$ ipython --no-banner

In [1]: import numpy as np

In [2]: from numpy import linalg as LA

In [3]: np.set_printoptions(suppress=True, linewidth=160)

In [4]: def tidy(a):
   ...:     return np.round(a, 3) + 0
   ...: 

In [5]: feats = np.array([[1, 3, 1, 0, 1, 3],
   ...:     [3, 1, 0, 2, 0, 1],
   ...:     [1, 3, 0, 1, 2, 1],
   ...:     [0, 3, 0, 2, 0, 3],
   ...:     [1, 0, 3, 2, 2, 0],
   ...:     [0, 2, 3, 2, 1, 1]])

In [6]: print(feats)
[[1 3 1 0 1 3]
 [3 1 0 2 0 1]
 [1 3 0 1 2 1]
 [0 3 0 2 0 3]
 [1 0 3 2 2 0]
 [0 2 3 2 1 1]]

In [7]: M2 = feats / LA.norm(feats, axis=1, keepdims=True)

In [8]: C2 = M2 @ M2.T

In [9]: print((np.abs(C2) > 0.9).astype(int))
[[1 0 0 0 0 0]
 [0 1 0 0 0 0]
 [0 0 1 0 0 0]
 [0 0 0 1 0 0]
 [0 0 0 0 1 0]
 [0 0 0 0 0 1]]

In [10]: print(tidy(np.degrees(np.arccos(np.clip(C2[0, 1], -1, 1)))))
59.53

In [11]: print(tidy(C2[0]))
[1.    0.507 0.818 0.837 0.309 0.651]

In [12]: print(tidy(C2))
[[1.    0.507 0.818 0.837 0.309 0.651]
 [0.507 1.    0.581 0.55  0.426 0.415]
 [0.818 0.581 1.    0.746 0.412 0.631]
 [0.837 0.55  0.746 1.    0.201 0.636]
 [0.309 0.426 0.412 0.201 1.    0.811]
 [0.651 0.415 0.631 0.636 0.811 1.   ]]

In [13]: rng = np.random.default_rng(819)

In [14]: lab = rng.permutation(6)

In [15]: M2 = feats[:, lab] * rng.choice([-1, 1], 6)

In [16]: print(M2)
[[-3 -3  0  1  1  1]
 [-1 -1  2  0  3  0]
 [-1 -3  1  0  1  2]
 [-3 -3  2  0  0  0]
 [ 0  0  2  3  1  2]
 [-1 -2  2  3  0  1]]

In [17]: left, _, Vh = LA.svd(feats.T @ M2)

In [18]: print(lab)
[5 1 3 2 0 4]

In [19]: print(tidy(left @ Vh))
[[ 0.  0.  0.  0.  1.  0.]
 [ 0. -1.  0.  0.  0.  0.]
 [ 0.  0.  0.  1.  0.  0.]
 [ 0.  0.  1.  0.  0.  0.]
 [ 0.  0.  0.  0.  0.  1.]
 [-1.  0.  0.  0.  0.  0.]]

In [20]: Q, evecs = LA.qr(M2[:, :3])[0], LA.qr(M2[:, 3:])[0]

In [21]: sigma = LA.svd(Q.T @ evecs, compute_uv=False)

In [22]: print(tidy(np.degrees(np.arccos(sigma.clip(0, 1)))))
[35.239 39.217 80.277]

In [23]: print((sigma > 0.9).sum())
0

In [24]: print(tidy(LA.norm(Q @ Q.T - evecs @ evecs.T, 2)))
0.986

In [25]: J = np.load("sample19.npy")

In [26]: print(J)
[[ -2  -2  -2  -2  -2  -2]
 [ -2  -4  -4  -4  -4  -4]
 [ -2  -4  -6  -6  -6  -6]
 [ -2  -4  -6  -8  -8  -8]
 [ -2  -4  -6  -8 -10 -10]
 [ -2  -4  -6  -8 -10 -12]]

In [27]: vec = np.array([3, 5, -7, -6, -2, 3])

In [28]: rhs = J @ vec

In [29]: coef, lr = np.zeros(6), 1 / LA.norm(J, 2) ** 2

In [30]: for i in range(5):
    ...:     coef -= lr * J.T @ (J @ coef - rhs)
    ...:     if i % 1 == 0: print(i, round(LA.norm(J @ coef - rhs), 3))
    ...: 
0 16.543
1 16.496
2 16.449
3 16.402
4 16.356

In [31]: print(tidy(coef))
[-0.376 -0.777 -1.174 -1.44  -1.554 -1.574]

In [32]: print(tidy(LA.eigvalsh(J).min()))
-34.414

In [33]: print([round(float(LA.det(J[:i, :i])), 2) + 0 for i in range(1, 7)])
[-2.0, 4.0, -8.0, 16.0, -32.0, 64.0]

In [34]: C2 = J.T @ J

In [35]: print(np.diag(C2))
[ 24  84 164 248 320 364]

In [36]: print(np.trace(C2), (J ** 2).sum())
1204 1204

In [37]: print(C2)
[[ 24  44  60  72  80  84]
 [ 44  84 116 140 156 164]
 [ 60 116 164 200 224 236]
 [ 72 140 200 248 280 296]
 [ 80 156 224 280 320 340]
 [ 84 164 236 296 340 364]]

In [38]: print(np.allclose(C2, C2.T))
True

In [39]: A = np.load("data.npy")

In [40]: print(A)
[[-3.95 -4.   -9.    7.   -8.   -3.  ]
 [ 1.    4.05 -6.    4.   -5.   -2.  ]
 [ 2.    2.   -4.95  3.   -6.   -5.  ]
 [ 9.   -1.    3.    7.05  1.   -1.  ]
 [-6.    7.   -8.    0.   -6.95  4.  ]
 [-4.   -4.   -9.    7.   -8.   -2.95]]

In [41]: left, sigma, Vh = LA.svd(A)

In [42]: print(np.argmax(sigma[:-1] / (sigma[1:] + 1e-6)) + 1)
5

In [43]: M2 = left[:, :5] @ np.diag(sigma[:5]) @ Vh[:5]

In [44]: print(tidy(LA.norm(A - M2, 2)), tidy(sigma[5]))
0.007 0.007

In [45]: print(LA.matrix_rank(M2))
5

In [46]: print(LA.matrix_rank(A, rtol=0.05))
4

In [47]: print(tidy(M2))
[[-3.953 -3.998 -8.997  7.002 -8.    -3.002]
 [ 1.     4.05  -6.     4.    -5.    -2.   ]
 [ 2.     2.    -4.95   3.    -6.    -5.   ]
 [ 9.    -1.     3.     7.05   1.    -1.   ]
 [-6.     7.    -8.     0.    -6.95   4.   ]
 [-3.997 -4.002 -9.003  6.998 -8.    -2.948]]
